In [1]: import numpy as np

In [2]: import numpy.linalg as la

In [3]: np.set_printoptions(precision=2, suppress=True, linewidth=100, sign=" ")

In [4]: def rnd(a):
   ...:     return np.round(a, 2) + 0
   ...: 

In [5]: A = np.load("out5.npy")

In [6]: A
Out[6]: 
array([[-27,   0,  -9],
       [  3,   0,   1],
       [ 18,   0,   6]])

In [7]: Uu, sv, VT = la.svd(A)

In [8]: V = VT[:(sv > 1e-8).sum()]

In [9]: rng = np.random.default_rng(590)

In [10]: vec = A[2] + 2 * A[1] + rng.integers(2) * np.eye(3)[2]

In [11]: vec
Out[11]: array([ 24.,   0.,   9.])

In [12]: rnd(np.diag(V.T @ V))
Out[12]: array([ 0.9,  0. ,  0.1])

In [13]: np.allclose(V.T @ V @ vec, vec)
Out[13]: False

In [14]: Uu, sv, VT = la.svd(A)

In [15]: np.argmax(sv[:-1] / (sv[1:] + 1e-6)) + 1
Out[15]: np.int64(1)

In [16]: rnd(sv)
Out[16]: array([ 34.35,   0.  ,   0.  ])

In [17]: B = Uu[:, :1] @ np.diag(sv[:1]) @ VT[:1]

In [18]: rnd(la.norm(A - B) / la.norm(A))
Out[18]: np.float64(0.0)

In [19]: rnd(B)
Out[19]: 
array([[-27.,   0.,  -9.],
       [  3.,   0.,   1.],
       [ 18.,   0.,   6.]])

In [20]: la.matrix_rank(A, rtol=0.05)
Out[20]: np.int64(1)

In [21]: rnd(la.norm(A - B, 2)), rnd(sv[1])
Out[21]: (np.float64(0.0), np.float64(0.0))

In [22]: K = np.load("test19.npy")

In [23]: K
Out[23]: 
array([[ 1, -1, -1,  1,  1, -1, -1,  1],
       [ 1,  1, -1, -1,  1,  1, -1, -1],
       [ 1,  1, -1, -1, -1, -1,  1,  1]])

In [24]: rnd(la.norm(K[1] - K[2]))
Out[24]: np.float64(4.0)

In [25]: rnd(la.norm(K, axis=1))
Out[25]: array([ 2.83,  2.83,  2.83])

In [26]: rnd(la.norm(K, 1)), rnd(la.norm(K, np.inf))
Out[26]: (np.float64(3.0), np.float64(8.0))

In [27]: rnd(la.norm(K, axis=0))
Out[27]: array([ 1.73,  1.73,  1.73,  1.73,  1.73,  1.73,  1.73,  1.73])

In [28]: rnd(la.norm(K, "nuc"))
Out[28]: np.float64(8.49)

In [29]: Uu, sv, VT = la.svd(K, full_matrices=False)

In [30]: rnd(sv)
Out[30]: array([ 2.83,  2.83,  2.83])

In [31]: rnd(np.sqrt((sv ** 2).sum())), rnd(la.norm(K))
Out[31]: (np.float64(4.9), np.float64(4.9))

In [32]: rnd(VT @ VT.T)
Out[32]: 
array([[ 1.,  0.,  0.],
       [ 0.,  1.,  0.],
       [ 0.,  0.,  1.]])

In [33]: Uu.shape, sv.shape, VT.shape
Out[33]: ((3, 3), (3,), (3, 8))

In [34]: (sv > 1e-8).sum()
Out[34]: np.int64(3)

In [35]: rnd(np.cumsum(sv ** 2) / np.sum(sv ** 2))
Out[35]: array([ 0.33,  0.67,  1.  ])

In [36]: cov = K.T @ K

In [37]: np.trace(cov), (K ** 2).sum()
Out[37]: (np.int64(24), np.int64(24))

In [38]: (K @ K.T).shape
Out[38]: (3, 3)

In [39]: rnd(la.eigvalsh(cov)[::-1])
Out[39]: array([ 8.,  8.,  8.,  0.,  0.,  0.,  0.,  0.])

In [40]: np.allclose(cov, cov.T)
Out[40]: True

In [41]: rnd(la.svd(K, compute_uv=False) ** 2)
Out[41]: array([ 8.,  8.,  8.])

In [42]: la.matrix_rank(cov)
Out[42]: np.int64(3)

In [43]: X = np.loadtxt("run3.csv", delimiter=",")

In [44]: X
Out[44]: 
array([[  2.79,   3.26,  12.4 ,  14.96,   0.94,   1.75],
       [ -4.57,   7.53,   0.23,  -6.25, -15.05,  -7.55],
       [-10.91,  -2.36,  13.15,   8.38,  -1.22,  -5.55],
       [-16.55,   1.24,  -4.36,  -2.65,   9.79,   1.62],
       [-11.42,  -0.5 ,  -1.78,  -3.08,  13.88,  -7.99],
       [ -0.15,  12.36,   3.82,   8.37,   3.91,  12.13],
       [  8.79,   1.31,  17.04,  -1.43,   5.11,  -1.52],
       [ -7.31,  -2.16,  16.84,  -4.85,   5.88,  -0.51],
       [ -6.47,  11.38,  -8.01, -12.02,   3.06,   3.22],
       [ -5.7 ,  11.33,  -4.81, -12.12,  -4.43,   7.03],
       [-14.45,   1.1 ,   6.96,  -2.05,  -5.66, -10.26],
       [  0.  ,  -5.48,   6.47,  16.01,  -7.66,  -3.62],
       [ -2.44,   5.59,   1.73,  -7.66,   4.18,  16.84],
       [ -0.66,   1.32,  11.87,  11.46, -11.17,   0.96],
       [ 10.15,  -1.13,  12.54, -11.07,   1.32,  -3.75],
       [ -8.44,   7.24, -13.57,  -5.25,   2.2 ,   7.73],
       [ -3.58,   3.3 ,   6.97,  -0.37,  -2.5 , -17.93],
       [-15.02,   7.  , -10.26,  -0.33,   0.01,  -4.47],
       [ -3.28,   1.82,   5.02, -14.89, -10.25,   5.81],
       [ 10.41,  -2.78, -10.86,   4.58,  -3.18,  11.62],
       [ -3.73,   8.36,   7.96,  -7.69, -12.08,  -6.91],
       [ 10.21,   9.18,   1.77,   1.38,  -8.7 , -11.43],
       [ -2.36,   4.07, -11.85,  -5.11,   0.12, -14.54],
       [  8.45, -13.64,  -8.84,  -7.4 ,   1.63,   2.66],
       [  5.19,   2.4 ,  -5.19,  -8.89,  16.13,   1.02]])

In [45]: vec = np.array([1, 1, 2, 0, 0, 3])

In [46]: rhs = X @ vec

In [47]: rnd(la.lstsq(X, rhs)[0])
Out[47]: array([ 1.,  1.,  2.,  0.,  0.,  3.])

In [48]: rnd(la.pinv(X) @ X)
Out[48]: 
array([[ 1.,  0.,  0.,  0.,  0.,  0.],
       [ 0.,  1.,  0.,  0.,  0.,  0.],
       [ 0.,  0.,  1.,  0.,  0.,  0.],
       [ 0.,  0.,  0.,  1.,  0.,  0.],
       [ 0.,  0.,  0.,  0.,  1.,  0.],
       [ 0.,  0.,  0.,  0.,  0.,  1.]])

In [49]: rhs = rhs + 0.1 * rng.normal(size=25)

In [50]: rnd(rhs)
Out[50]: 
array([ 36.12, -19.08,  -3.38, -19.15, -39.37,  56.15,  39.49,  22.7 ,  -1.5 ,  16.93, -30.19,
        -3.25,  57.26,  27.26,  22.75,  -5.05, -40.13, -41.99,  26.09,  20.8 ,  -0.16, -11.52,
       -65.78, -14.86,   0.18])

In [51]: beta, *_ = la.lstsq(X, rhs)

In [52]: rnd(la.norm(rhs - X @ beta))
Out[52]: np.float64(0.37)

In [53]: [round(float(la.norm(la.solve(X.T @ X + lam * np.eye(6), X.T @ rhs))), 2) for lam in (0, 1, 10, 100)]
Out[53]: [3.87, 3.87, 3.85, 3.63]
